% python3 -q
>>> import numpy as np
>>> np.set_printoptions(precision=2, suppress=True, linewidth=160, floatmode="fixed")
>>> u = np.array([1, 1, -1, 1]) + 0.5
>>> arr = np.outer(u, u) / (u @ u)
>>> arr
array([[ 0.32,  0.32, -0.11,  0.32],
       [ 0.32,  0.32, -0.11,  0.32],
       [-0.11, -0.11,  0.04, -0.11],
       [ 0.32,  0.32, -0.11,  0.32]])
>>> print([round(float(x), 2) for x in np.linalg.svd(arr, compute_uv=False)[:3]])
[1.0, 0.0, 0.0]
>>> round(np.linalg.norm(arr, 2) / np.linalg.norm(arr), 2)
np.float64(1.0)
>>> print(np.linalg.cond(arr) > 100)
True
>>> np.abs(np.diag(np.linalg.qr(arr)[1])) > 1e-9
array([ True, False, False, False])
>>> try:
...     np.linalg.inv(arr)
... except np.linalg.LinAlgError as e:
...     print(e)
... 
Singular matrix
>>> print(np.allclose(arr[:-1].T @ np.linalg.lstsq(arr[:-1].T, arr[-1])[0], arr[-1]))
True
>>> np.linalg.lstsq(arr[:-1].T, arr[-1])[2]
np.int32(1)
>>> Uu, sig, Vt = np.linalg.svd(arr)
>>> sig.round(2) + 0
array([1.00, 0.00, 0.00, 0.00])
>>> B = Uu[:, :1] @ np.diag(sig[:1]) @ Vt[:1]
>>> round(np.linalg.norm(arr - B, 2), 2), np.round(sig[1], 2)
(np.float64(0.0), np.float64(0.0))
>>> Uu, sig, Vt = np.linalg.svd(arr)
>>> vecs = Vt[:(sig > 1e-8).sum()]
>>> rng = np.random.default_rng(2783)
>>> x = arr[3] + 2 * arr[1] + rng.integers(2) * np.eye(4)[0]
>>> print(x)
[ 0.96  0.96 -0.32  0.96]
>>> print(vecs.T @ vecs)
[[ 0.32  0.32 -0.11  0.32]
 [ 0.32  0.32 -0.11  0.32]
 [-0.11 -0.11  0.04 -0.11]
 [ 0.32  0.32 -0.11  0.32]]
>>> np.allclose(vecs.T @ vecs @ x, x)
True
>>> np.diag(vecs.T @ vecs)
array([0.32, 0.32, 0.04, 0.32])
>>> m1 = np.loadtxt("arr.csv", delimiter=",")
>>> m1
array([[  2.00,  -3.00,   4.00],
       [ -1.00,   0.00,   6.00],
       [ -1.00,   5.00,   1.00],
       [  4.00,   7.00,  -1.00],
       [  0.00,  12.00,  -6.00],
       [ -1.00,  14.00,  -9.00],
       [  1.00,  19.00,  -8.00],
       [ -2.00,  19.00, -11.00],
       [  2.00,  19.00, -16.00],
       [  4.00,  24.00, -12.00],
       [  5.00,  25.00, -12.00],
       [  1.00,  27.00, -15.00],
       [  0.00,  25.00, -19.00],
       [ -2.00,  28.00, -16.00],
       [  3.00,  28.00, -11.00],
       [  6.00,  33.00, -12.00],
       [  6.00,  36.00, -15.00],
       [  6.00,  36.00, -17.00],
       [  5.00,  38.00, -16.00],
       [  5.00,  38.00, -16.00],
       [  5.00,  38.00, -21.00],
       [  7.00,  34.00, -26.00],
       [  2.00,  32.00, -25.00],
       [ -3.00,  36.00, -26.00],
       [ -4.00,  36.00, -29.00],
       [  1.00,  35.00, -29.00]])
>>> Xc = (m1 - m1.mean(axis=0)) / m1.std(axis=0)
>>> print(Xc.std(axis=0))
[1.00 1.00 1.00]
>>> np.argwhere(np.abs(Xc) > 2)
array([[0, 1],
       [1, 1],
       [1, 2]])
>>> b = np.linalg.lstsq(np.delete(Xc, 1, axis=1), Xc[:, 1])[0]
>>> np.abs(b).argmax()
np.int64(1)
>>> print(b)
[ 0.30 -0.86]
>>> round(1 - np.var(Xc[:, 1] - np.delete(Xc, 1, axis=1) @ b), 2)
np.float64(0.84)
